>>> import numpy as np
>>> np.set_printoptions(suppress=True, linewidth=120)
>>> def tidy(a):
...     return np.round(a, 2) + 0
... 
>>> mat = np.load("m.npy")
>>> mat
array([[  1,  -4,  16, -64],
       [  1,  -3,   9, -27],
       [  1,  -2,   4,  -8],
       [  1,  -1,   1,  -1],
       [  1,   0,   0,   0]])
>>> # column 3 is much longer than the rest
>>> q, Rm = np.linalg.qr(mat)
>>> tidy(q)
array([[-0.45, -0.63,  0.53, -0.32],
       [-0.45, -0.32, -0.27,  0.63],
       [-0.45,  0.  , -0.53,  0.  ],
       [-0.45,  0.32, -0.27, -0.63],
       [-0.45,  0.63,  0.53,  0.32]])
>>> tidy(q.T @ q)
array([[1., 0., 0., 0.],
       [0., 1., 0., 0.],
       [0., 0., 1., 0.],
       [0., 0., 0., 1.]])
>>> tidy(abs(Rm[0, 0])), tidy(np.linalg.norm(mat[:, 0]))
(np.float64(2.24), np.float64(2.24))
>>> np.allclose(Rm.T @ Rm, mat.T @ mat)
True
>>> P = mat @ np.linalg.solve(mat.T @ mat, mat.T)
>>> np.allclose(P @ P, P)
True
>>> tidy(np.linalg.eigvalsh(P))
array([0., 1., 1., 1., 1.])
>>> tidy(np.diag(P))
array([0.99, 0.77, 0.49, 0.77, 0.99])
>>> tidy(P @ mat[:, 0])
array([1., 1., 1., 1., 1.])
>>> np.linalg.matrix_rank(mat, rtol=0.1)
np.int64(1)
>>> np.linalg.cond(mat) > 100
np.True_
>>> round(np.log10(np.linalg.cond(mat)))
2
>>> tidy(np.linalg.norm(mat, 2) / np.linalg.norm(mat))
np.float64(1.0)
>>> [round(float(x), 2) for x in np.linalg.svd(mat, compute_uv=False)[:3]]
[72.55, 3.67, 1.14]
>>> T = np.stack([mat, 2 * mat, mat[::-1]])
>>> np.linalg.matrix_rank(T)
array([4, 4, 4])
>>> np.einsum("bij,cij->bc", T, T)
array([[ 5279, 10558,   167],
       [10558, 21116,   334],
       [  167,   334,  5279]])
>>> T.shape
(3, 5, 4)
>>> (T @ mat.T).shape
(3, 5, 5)
>>> np.linalg.matrix_rank(T.reshape(3, -1))
np.int64(2)
>>> T.sum(axis=0)
array([[   4,  -12,   48, -192],
       [   4,  -10,   28,  -82],
       [   4,   -8,   16,  -32],
       [   4,   -6,   12,  -30],
       [   4,   -4,   16,  -64]])
>>> x0 = np.array([-8, -9, 9, 5])
>>> y = mat @ x0
>>> coef, lr = np.zeros(4), 1 / np.linalg.norm(mat, 2) ** 2
>>> for i in range(3):
...     coef -= lr * mat.T @ (mat @ coef - y)
...     if i % 1 == 0: print(i, round(np.linalg.norm(mat @ coef - y), 2))
... 
0 37.6
1 37.52
2 37.43
>>> tidy(coef)
array([-0.02,  0.1 , -0.47,  1.98])
